$ python3 -q
>>> import numpy as np
>>> np.set_printoptions(suppress=True, linewidth=140)
>>> A = np.array([[-1.3, 1.0, 0.3], [-0.1, -0.7, 0.1], [-1.0, 0.3, 0.6]])
>>> rng = np.random.default_rng(2709)
>>> A[2] = A[0] + 0.3 * rng.normal(size=3)
>>> print(A.round(1))
[[-1.3  1.   0.3]
 [-0.1 -0.7  0.1]
 [-1.1  0.6  0.3]]
>>> m1 = np.load("dump.npy")
>>> print(m1)
[[-2  0  0  0]
 [ 0 -2  0  0]
 [ 0  0  3  0]
 [ 0  0  0 -2]]
>>> labels = rng.permutation(4)
>>> out = m1[:, labels] * rng.choice([-1, 1], 4)
>>> print(out)
[[ 2  0  0  0]
 [ 0 -2  0  0]
 [ 0  0  3  0]
 [ 0  0  0  2]]
>>> U, _, Vt = np.linalg.svd(m1.T @ out)
>>> print(np.round(np.linalg.lstsq(m1, out)[0], 1))
[[-1.  0.  0.  0.]
 [ 0.  1.  0.  0.]
 [ 0.  0.  1.  0.]
 [ 0.  0.  0. -1.]]
>>> print(labels)
[0 1 2 3]
>>> print(out.T @ out)
[[4 0 0 0]
 [0 4 0 0]
 [0 0 9 0]
 [0 0 0 4]]
>>> print(out[:, 1] @ out[:, 0])
0
>>> print(np.round(np.linalg.svd(out, compute_uv=False), 1))
[3. 2. 2. 2.]
>>> print((m1 != 0).astype(int))
[[1 0 0 0]
 [0 1 0 0]
 [0 0 1 0]
 [0 0 0 1]]
>>> print(m1 @ m1)
[[4 0 0 0]
 [0 4 0 0]
 [0 0 9 0]
 [0 0 0 4]]
>>> print(np.flatnonzero(np.linalg.matrix_power((m1 != 0) + (m1.T != 0) + np.eye(4), 4)[3]))
[3]
>>> vals, vecs = np.linalg.eigh(m1)
>>> print(np.unique(vals.round(6) + 0, return_counts=True)[1])
[3 1]
>>> print(np.abs(vecs[:, -1]).round(6).argmax())
2
>>> print(np.round(np.linalg.svd(m1, compute_uv=False), 1))
[3. 2. 2. 2.]
>>> W = np.array([[-1, -2, 0, 0, -1],
...     [0, 0, 0, -1, 0],
...     [2, -1, -1, 2, -2],
...     [2, -2, 1, -2, 2]])
>>> beta = np.array([1, -3, 0, 0, 0])
>>> act = np.maximum(m1 @ W + beta, 0)
>>> print((act > 0).astype(int))
[[1 1 0 0 1]
 [1 0 0 1 0]
 [1 0 0 1 0]
 [0 1 0 1 0]]
>>> print(np.linalg.matrix_rank(act))
4
>>> basis = np.array([[3, -2, 5], [-6, 6, 0], [4, -3, -6], [0, -2, -6], [-1, -6, -1]])
>>> print((act @ basis).round(6).argmax(axis=1))
[2 0 0 1]
>>> print(W @ basis)
[[ 10  -4  -4]
 [  0   2   6]
 [ 10   1   6]
 [ 20 -27  14]]
>>> F = np.load("data.npy")
>>> print(F)
[[-2  1  1]
 [ 1 -2  1]
 [ 1  1 -2]]
>>> print(np.all(np.linalg.eigvalsh(F) > 0))
False
>>> print(round(float(np.linalg.eigvalsh(F).min()), 1))
-3.0
>>> print([round(float(np.linalg.det(F[:i, :i])), 2) + 0 for i in range(1, 4)])
[-2.0, 3.0, 0.0]
>>> vals, vecs = np.linalg.eigh(F)
>>> vec = np.array([3, -4, -2])
>>> print(np.round(vecs * np.maximum(vals, 0) @ vecs.T, 1) + 0)
[[0. 0. 0.]
 [0. 0. 0.]
 [0. 0. 0.]]
>>> print(np.abs(F).sum(axis=1).max(), np.abs(vals).max())
4 3.0
